>>> import numpy as np
>>> np.set_printoptions(precision=1, suppress=True, linewidth=200)
>>> def rd(a):
...     return np.round(a, 1) + 0
... 
>>> feats = np.array([[-1, 0, 0, -3, -1, 3, -2],
...     [0, -3, -3, 1, -3, -3, 0],
...     [2, -1, 1, -2, -2, 3, 3],
...     [-2, 2, -1, 3, 2, -1, -3],
...     [1, -1, -2, -1, -1, 1, -3]])
>>> feats
array([[-1,  0,  0, -3, -1,  3, -2],
       [ 0, -3, -3,  1, -3, -3,  0],
       [ 2, -1,  1, -2, -2,  3,  3],
       [-2,  2, -1,  3,  2, -1, -3],
       [ 1, -1, -2, -1, -1,  1, -3]])
>>> other = np.array([[0, 3], [2, -2], [3, 1], [2, 2], [-1, -1], [-3, 0], [1, 1]])
>>> np.vstack([feats, other.T]).shape
(7, 7)
>>> np.einsum("ij->j", feats)
array([ 0, -3, -5, -2, -5,  3, -5])
>>> x0 = np.array([1, -3, -3, -3, -1, 3, 0])
>>> feats * x0
array([[-1,  0,  0,  9,  1,  9,  0],
       [ 0,  9,  9, -3,  3, -9,  0],
       [ 2,  3, -3,  6,  2,  9,  0],
       [-2, -6,  3, -9, -2, -3,  0],
       [ 1,  3,  6,  3,  1,  3,  0]])
>>> other = feats / np.sqrt((feats ** 2).mean(axis=1, keepdims=True))
>>> rd(other[1])
array([ 0. , -1.3, -1.3,  0.4, -1.3, -1.3,  0. ])
>>> rd(np.linalg.norm(other, axis=1))
array([2.6, 2.6, 2.6, 2.6, 2.6])
>>> np.linalg.matrix_rank(feats - feats.mean(axis=1, keepdims=True))
np.int64(5)
>>> np.linalg.matrix_rank(other) == np.linalg.matrix_rank(feats)
np.True_
>>> rd(feats - feats.mean(axis=1, keepdims=True))
array([[-0.4,  0.6,  0.6, -2.4, -0.4,  3.6, -1.4],
       [ 1.6, -1.4, -1.4,  2.6, -1.4, -1.4,  1.6],
       [ 1.4, -1.6,  0.4, -2.6, -2.6,  2.4,  2.4],
       [-2. ,  2. , -1. ,  3. ,  2. , -1. , -3. ],
       [ 1.9, -0.1, -1.1, -0.1, -0.1,  1.9, -2.1]])
>>> np.linalg.matrix_rank(feats)
np.int64(5)
>>> feats.shape
(5, 7)
>>> feats[5]
Traceback (most recent call last):
  File "<python-input-18>", line 1, in <module>
    feats[5]
    ~~~~~^^^
IndexError: index 5 is out of bounds for axis 0 with size 5
>>> feats.mean(axis=0)
array([ 0. , -0.6, -1. , -0.4, -1. ,  0.6, -1. ])
>>> feats.sum(axis=0)
array([ 0, -3, -5, -2, -5,  3, -5])
>>> feats - feats[0]
array([[ 0,  0,  0,  0,  0,  0,  0],
       [ 1, -3, -3,  4, -2, -6,  2],
       [ 3, -1,  1,  1, -1,  0,  5],
       [-1,  2, -1,  6,  3, -4, -1],
       [ 2, -1, -2,  2,  0, -2, -1]])
>>> basis = np.array([[2, -1, 0, -2, 1, 2, -2, 2, -2, 0],
...     [2, 2, 0, -2, 2, -1, -1, -2, 1, -2],
...     [2, -2, -2, 0, -1, -1, -1, 2, -2, -2],
...     [0, 0, 0, -2, -1, 1, -2, 2, -2, 2]])
>>> rng = np.random.default_rng(2242)
>>> M = rng.normal(size=(45, 4)) @ basis + np.array([-2, -1, 2, -2, 1, 2, -1, 1, -3, 0])
>>> rd(M)
array([[-4.2, -1.8,  4.2, -1.8,  1.2,  6.1, -0.7,  2.7, -3.7,  4. ],
       [-3. , -1. ,  1.9, -5.8, -2.2,  3.7, -5.1,  5.6, -7.4,  5.1],
       [-2.6, -3.2,  0.3,  2.9, -0.3, -0.9,  2.5,  0. , -1.4, -3.2],
       [-3.5,  0.5,  2.6, -2.4,  0.4,  1.6, -0.9,  0.1, -2.3,  1.5],
       [ 3.6, -3.6,  0. , -4.6,  2.8,  2.9, -4.2,  4. , -6.4, -3.8],
       [-0.6,  1.6,  3.5, -6.1,  3.5,  3.7, -3.5,  0.2, -3. ,  1. ],
       [ 3.5, -1.6,  0.4, -4.3,  4. ,  1.5, -3.2,  1. , -4. , -5.1],
       [ 1.3, -2.3, -0.9, -5.1, -1. ,  0.4, -4.9,  4.5, -7.1, -1.5],
       [-6.4, -5.5,  1.9,  0.9, -4.3,  5. , -0.4,  7.1, -6.9,  6. ],
       [ 2.1, -4.1, -0.3, -6.3, -0.5,  3.8, -6.5,  7.5, -9.6,  0.1],
       [-0.7, -0.7,  0.4, -0.9,  1.1, -1.2, -0.1, -0.8, -1.8, -3.6],
       [ 0.2, -4.5,  0.2, -1.9,  0. ,  2.8, -2.3,  4.7, -6.2, -1.2],
       [-1.6,  2.2,  3.3, -0.8,  4.8,  0.1,  1.7, -5.2,  2.2, -3.4],
       [-2.7, -5.8,  1.7, -0.4, -1.1,  5.5, -1.3,  6.5, -6.8,  2.5],
       [-7. ,  1.1,  5. , -4.4, -1.3,  5.7, -2.5,  3. , -4.3,  8.7],
       [-8.9, -2.6,  2.7,  3.7, -3.8,  1.7,  3.2,  1.8, -2. ,  4.7],
       [-7.4, -2.7,  4.2, -0.7, -2.3,  6.4, -0.5,  4.9, -5.1,  7.8],
       [ 4.8, -3. , -1.5, -5.9,  1.6,  0.7, -5.6,  4.2, -7.3, -5. ],
       [ 0. , -0.5,  2.3, -3.6,  3.1,  2.7, -2. ,  0.5, -3. , -1.3],
       [-8. ,  5.3,  6.9, -1.3,  3. ,  2.7,  2.4, -5.7,  3.4,  4.7],
       [ 1. ,  1.5,  3.3, -6.4,  4.9,  3.8, -3.7, -0.3, -2.8, -0.8],
       [-8.7,  1.8,  5.4,  5.4,  2.4,  0.6,  7.3, -6.8,  5.6,  0.8],
       [-0.7,  0.4,  0.9, -3.1,  1. , -0.5, -1.8, -0.3, -2.6, -1.9],
       [ 2.7, -0.2,  1.2, -6.5,  3.5,  2.4, -4.7,  1.6, -4.8, -2.5],
       [-2.7, -1.5,  2.4, -1.5,  0.7,  2.8, -0.7,  1.5, -3.2,  0.9],
       [-3.2,  5. ,  6.9, -5.4,  6.4,  5.1, -1. , -4.4,  1.4,  2.7],
       [-3.3,  1.4,  3. , -0.6,  2.3,  0.4,  1.3, -3. ,  0.6, -0.9],
       [ 1.1, -2. ,  1.1, -6.5,  0.8,  3.9, -5.6,  5.1, -7.4,  0.7],
       [-0.4, -1.8,  3.4, -5.3,  2.8,  6.5, -3.9,  3.9, -5.7,  2.1],
       [-1.2, -1.9,  1.5, -4.5, -0.4,  3.4, -3.9,  4.4, -6.3,  1.9],
       [ 0.2, -3. ,  2.6, -3. ,  3.1,  5.3, -2.1,  3. , -4.6, -0.4],
       [-0.9, -5. , -1.1,  0.7, -1.8,  0. , -0.5,  3.9, -5.3, -2.5],
       [-5. ,  2.2,  3.8, -3.6,  0.2,  2.2, -1.4, -0.3, -1.9,  4. ],
       [-1.6, -0.9,  1.6, -0.8,  1.5,  0.7,  0.1, -0.4, -1.7, -1.9],
       [ 3.9, -1.4, -0.2, -6.9,  2.3,  1.5, -5.8,  3.2, -6.4, -3.4],
       [ 0.9,  2.8,  1.5, -3.1,  4.4, -2. , -0.5, -4.7,  0.9, -5.5],
       [-4.9, -1.5,  3.6, -2.8, -0.8,  5.2, -1.9,  3.8, -4.9,  5.4],
       [-5.8, -0.2,  3.7,  0.1,  0.1,  2.7,  1.2, -0.1, -1.2,  3. ],
       [ 2.5, -1.1,  1.1, -5.2,  3.4,  2.2, -3.7,  1.6, -4.4, -3.1],
       [-0.9,  3. ,  3.2, -4.3,  4.1,  1. , -1.4, -3.1, -0.2, -1.4],
       [-0.3,  1.8,  4.2, -4.7,  5.5,  3.8, -1.7, -2. , -0.9, -0.7],
       [ 3.7, -1.3,  0.8, -4.7,  4.6,  1.7, -3.2,  0.6, -3.7, -5.2],
       [-1.1,  1.5,  4.1, -4.2,  4.7,  3.7, -1.5, -1.6, -1.1, -0.1],
       [-4.1, -2. ,  2.3, -0.7, -0.7,  2.8, -0.3,  2.3, -3.6,  2.3],
       [-2. , -3.1,  0.3, -3.2, -2.6,  2. , -3.4,  5.5, -7.1,  1.9]])
>>> other = M + rng.integers(-2, 3, (45, 5)) @ rng.integers(-2, 3, (5, 10))
>>> rd(other)
array([[ -0.2,   2.2,  -3.8,  -5.8,   3.2,  12.1,  -1.7,   4.7,  -5.7,   5. ],
       [  3. ,  -1. ,   4.9,  -6.8,  -6.2,   1.7,  -4.1,   8.6,  -2.4,  10.1],
       [  7.4,  -5.2,   1.3,   1.9,  -9.3,  -3.9,   4.5,   7. ,   6.6,  -1.2],
       [ -0.5,   1.5,  -4.4,  -4.4,  -0.6,   5.6,  -2.9,   4.1,  -3.3,  -1.5],
       [ -3.4,  -6.6,  -2. ,  -6.6,   4.8,   4.9, -13.2,   6. ,  -9.4,  -5.8],
       [ -1.6,  -1.4,   4.5, -10.1,   2.5,   1.7,  -4.5,   0.2,   0. ,   5. ],
       [ 15.5,   0.4,  -1.6,  -8.3,  -1. ,   0.5,   4.8,   3. ,   3. ,   0.9],
       [  5.3,   1.7,  -5.9, -12.1,   2. ,   5.4,  -6.9,   5.5,  -7.1,   6.5],
       [-12.4,  -3.5,   2.9,  -0.1,   2.7,   6. ,   0.6,   0.1, -10.9,   9. ],
       [ -0.9,  -5.1,   3.7,   2.7,  -2.5,   2.8, -10.5,  10.5, -12.6,  -8.9],
       [ -6.7,  -2.7,  -0.6,  -3.9,   4.1,  -0.2,  -5.1,  -1.8,  -3.8,  -2.6],
       [ -7.8,  -0.5,   1.2,   1.1,   9. ,   5.8,  -3.3,  -2.3, -14.2,  -2.2],
       [ -5.6,  -1.8,   5.3,  -1.8,   3.8,  -1.9,  -2.3,  -4.2,   3.2,  -3.4],
       [  2.3,  -0.8,   3.7,   6.6,  -2.1,   7.5,  -1.3,   9.5,  -8.8,  -0.5],
       [ -1. ,  -2.9,   3. ,  -8.4,  -8.3,   2.7,   0.5,   7. ,   2.7,   9.7],
       [-12.9, -10.6,  -3.3,  -5.3,  -6.8,   1.7,  -4.8,   6.8,   1. ,   4.7],
       [ -4.4,   0.3,   1.2,  -1.7,  -1.3,   9.4,  -0.5,   5.9,  -6.1,   8.8],
       [  4.8,  -5. ,  -8.5,  -6.9,  -0.4,   2.7,  -6.6,   7.2,  -8.3, -12. ],
       [ -2. ,  -8.5,   3.3,  -4.6,  -2.9,  -3.3,   0. ,   1.5,   2. ,  -5.3],
       [ -6. ,   9.3,   9.9,  -1.3,   6. ,   2.7,   6.4,  -9.7,   3.4,  10.7],
       [  0. ,   2.5,  -2.7,  -7.4,   6.9,   6.8,  -2.7,  -1.3,  -5.8,  -4.8],
       [ -3.7,   6.8,   7.4,   9.4,   2.4,   2.6,   7.3,  -4.8,   4.6,   1.8],
       [  9.3,   4.4,  -1.1,  -9.1,   0. ,   0.5,   4.2,  -0.3,   2.4,   8.1],
       [ -0.3,  -3.2,   7.2,  -2.5,   1.5,  -1.6,  -5.7,   1.6,  -3.8,  -4.5],
       [ -1.7,  -6.5,   6.4,   2.5,  -6.3,  -2.2,  -0.7,   5.5,   0.8,  -4.1],
       [ -8.2,  10. ,   6.9,  -2.4,  14.4,   8.1,   1. , -11.4,  -5.6,   1.7],
       [ -6.3,   4.4,   6. ,  -1.6,   8.3,   0.4,   4.3, -10. ,  -1.4,   5.1],
       [ 13.1,   0. ,  -0.9, -10.5,  -4.2,   2.9,   2.4,   7.1,  -0.4,   6.7],
       [ -5.4,   3.2,  12.4,   6.7,   7.8,   6.5,  -4.9,  -0.1, -12.7,  -1.9],
       [ -9.2,  -1.9,   3.5,   1.5,   3.6,   3.4,  -4.9,   0.4, -12.3,  -5.1],
       [  2.2,   3. ,   0.6,  -4. ,   8.1,   9.3,  -0.1,   0. ,  -7.6,   3.6],
       [  4.1,  -4. ,  -4.1,   1.7,  -4.8,   1. ,   1.5,   6.9,  -4.3,  -5.5],
       [ -8. ,   5.2,  12.8,   7.4,   2.2,   0.2,  -0.4,  -3.3,  -5.9,   0. ],
       [ -0.6,  -5.9,   2.6,  -2.8,  -3.5,  -3.3,   1.1,   1.6,   3.3,  -1.9],
       [  9.9,   0.6,  -2.2, -12.9,   2.3,   1.5,   0.2,   1.2,  -2.4,   4.6],
       [  1.9,   3.8,  -3.5,  -3.1,   4.4,   1. ,  -1.5,  -2.7,  -1.1,  -9.5],
       [ -2.9,  -5.5,   2.6,  -5.8,  -4.8,   1.2,   4.1,   2.8,   0.1,   5.4],
       [-14.8,  -1.2,   1.7,   1.1,   5.1,   4.7,  -2.8,  -3.1,  -7.2,  -2. ],
       [  1.5,  -4.1,   5.1,  -6.2,   1.4,  -0.8,  -5.7,   2.6,  -1.4,  -0.1],
       [ -7.9,  -4. ,   2.2, -10.3,   4.1,  -2. ,  -3.4,  -5.1,   1.8,  -0.4],
       [  3.7,   5.8,   2.2,  -6.7,   7.5,   5.8,   2.3,  -4. ,  -0.9,   3.3],
       [  7.7,   6.7,   6.8,   7.3,   6.6,   1.7,   4.8,  -3.4,  -7.7,  -9.2],
       [  1.9,  -1.5,  10.1,  -1.2,  -1.3,  -1.3,  -0.5,   1.4,   3.9,  -0.1],
       [ -4.1,   2. ,   4.3,   7.3,   1.3,   2.8,   5.7,  -1.7,  -7.6,  -3.7],
       [ -3. ,  -6.1,   1.3,  -1.2,  -5.6,   0. ,  -4.4,   7.5,  -6.1,  -2.1]])
>>> rd(np.linalg.svd(other - M, compute_uv=False))
array([56.9, 42.5, 39.9, 28.6, 18.1,  0. ,  0. ,  0. ,  0. ,  0. ])
>>> np.linalg.matrix_rank(other - M, tol=1e-8)
np.int64(5)
>>> np.abs(other - M).sum(axis=1)
array([34., 30., 45., 28., 34., 20., 49., 39., 33., 39., 25., 45., 20., 30., 41., 46., 17., 26., 36., 26., 23., 22., 45., 26., 39., 41., 34., 49., 52., 38., 32., 23., 42., 26., 36., 19., 30., 38.,
       23., 31., 26., 52., 35., 36., 20.])
